>>> import numpy as np
>>> import numpy.linalg as la
>>> np.set_printoptions(precision=2, suppress=True, linewidth=100)
>>> arr = np.load("w.npy")
>>> arr
array([[ 0.1,  1. ,  0. , -3. ,  0. ,  3. , -1. ,  3. , -3. , -1. , -3. , -3. ],
       [ 3. ,  3.1, -3. ,  0. ,  1. ,  0. , -2. , -2. , -2. , -2. , -3. , -2. ],
       [-1. ,  2. , -2.9,  3. ,  2. ,  1. ,  2. ,  0. , -1. , -3. ,  2. ,  1. ],
       [ 3. ,  3. ,  0. ,  3.1,  2. ,  2. , -1. ,  1. ,  2. ,  0. ,  1. ,  1. ],
       [-3. ,  3. ,  2. ,  3. , -0.9, -1. , -2. ,  3. , -3. , -1. ,  1. , -2. ],
       [ 1. ,  3. , -2. ,  1. ,  2. ,  2.1, -1. ,  1. ,  2. , -3. ,  0. ,  0. ],
       [ 1. , -2. ,  3. ,  1. , -1. ,  1. , -2.9, -1. , -2. , -1. , -3. ,  2. ],
       [ 3. ,  3. , -1. , -3. , -1. , -2. , -1. , -2.9, -1. ,  0. , -2. ,  1. ],
       [-3. ,  3. ,  1. , -1. ,  3. ,  2. , -1. ,  2. , -0.9, -1. , -2. ,  1. ],
       [ 2. , -2. , -1. , -2. ,  1. ,  2. ,  1. , -3. , -2. ,  1.1, -3. ,  1. ],
       [ 0. ,  3. ,  0. ,  1. ,  2. ,  1. ,  0. ,  1. ,  3. , -2. ,  0.1,  1. ],
       [ 0. ,  1. ,  0. , -3. ,  0. ,  3. , -1. ,  3. , -3. , -1. , -3. , -2.9]])
>>> round(np.log10(la.cond(arr)))
3
>>> la.matrix_rank(arr, rtol=0.1)
np.int64(9)
>>> [round(float(x), 2) for x in la.svd(arr, compute_uv=False)[:3]]
[12.55, 11.98, 10.24]
>>> np.argsort(-la.norm(arr, axis=0).round(6), kind="stable")[:3]
array([ 1,  3, 10])
>>> la.cond(arr) > 100
np.True_
>>> np.abs(la.svd(arr)[2][-1])
array([0.17, 0.09, 0.44, 0.28, 0.45, 0.02, 0.09, 0.27, 0.15, 0.29, 0.49, 0.26])
>>> rng = np.random.default_rng(89)
>>> z = rng.permutation(12)
>>> z
array([ 5, 11,  4,  0,  7,  6,  1,  3, 10,  8,  9,  2])
>>> Y = arr[z][:, z]
>>> np.diag(Y)
array([ 2.1, -2.9, -0.9,  0.1, -2.9, -2.9,  3.1,  3.1,  0.1, -0.9,  1.1, -2.9])
>>> round(float(np.trace(Y)), 2)
-3.8
>>> np.allclose(Y, arr)
False
>>> round(float(la.det(Y)), 2), round(la.det(arr[z]), 2)
(166326.48, np.float64(166326.48))
>>> np.sort(np.abs(la.eigvals(Y)))
array([0.1 , 1.52, 1.67, 1.67, 3.29, 3.29, 5.28, 5.28, 5.73, 5.73, 6.29, 6.29])
